In [1]: import numpy as np

In [2]: import numpy.linalg as la

In [3]: np.set_printoptions(precision=3, suppress=True, linewidth=140, legacy="1.25")

In [4]: F = np.loadtxt("dump.csv", delimiter=",")

In [5]: print(F)
[[3. 2. 1.]
 [1. 3. 2.]
 [2. 1. 3.]]

In [6]: print(la.norm(F, axis=0))
[3.742 3.742 3.742]

In [7]: print(np.round(la.norm(F, "nuc"), 3))
9.464

In [8]: print(round(float(la.norm(F) ** 2 / la.norm(F, 2) ** 2), 3))
1.167

In [9]: print(la.norm(F, axis=1).argmax())
0

In [10]: print(round(float(la.norm(F, 2)), 3))
6.0

In [11]: B = np.array([[1, 2, 2], [1, 1, 0]])

In [12]: Z = np.kron(B, F)

In [13]: print(Z.shape)
(6, 9)

In [14]: print(np.round(la.norm(Z, 2), 3), np.round(la.norm(B, 2) * la.norm(F, 2), 3))
19.078 19.078

In [15]: rng = np.random.default_rng(914019)

In [16]: labels = rng.permutation(3)

In [17]: print(labels)
[2 1 0]

In [18]: B = F[labels][:, labels]

In [19]: print(B)
[[3. 1. 2.]
 [2. 3. 1.]
 [1. 2. 3.]]

In [20]: print(np.sort(np.abs(la.eigvals(B))))
[1.732 1.732 6.   ]

In [21]: print(np.allclose(B, F))
False

In [22]: theta = np.radians(180)

In [23]: R = np.eye(3)

In [24]: R[0, 0] = R[2, 2] = np.cos(theta)

In [25]: R[0, 2], R[2, 0] = -np.sin(theta), np.sin(theta)

In [26]: print(R.round(3) + 0)
[[-1.  0.  0.]
 [ 0.  1.  0.]
 [ 0.  0. -1.]]

In [27]: B = F @ R.T

In [28]: print(round(float(la.det(R)), 3), np.trace(R))
1.0 -1.0

In [29]: print(np.allclose(F @ F.T, B @ B.T))
True

In [30]: print(np.allclose(la.norm(F, axis=1), la.norm(B, axis=1)))
True
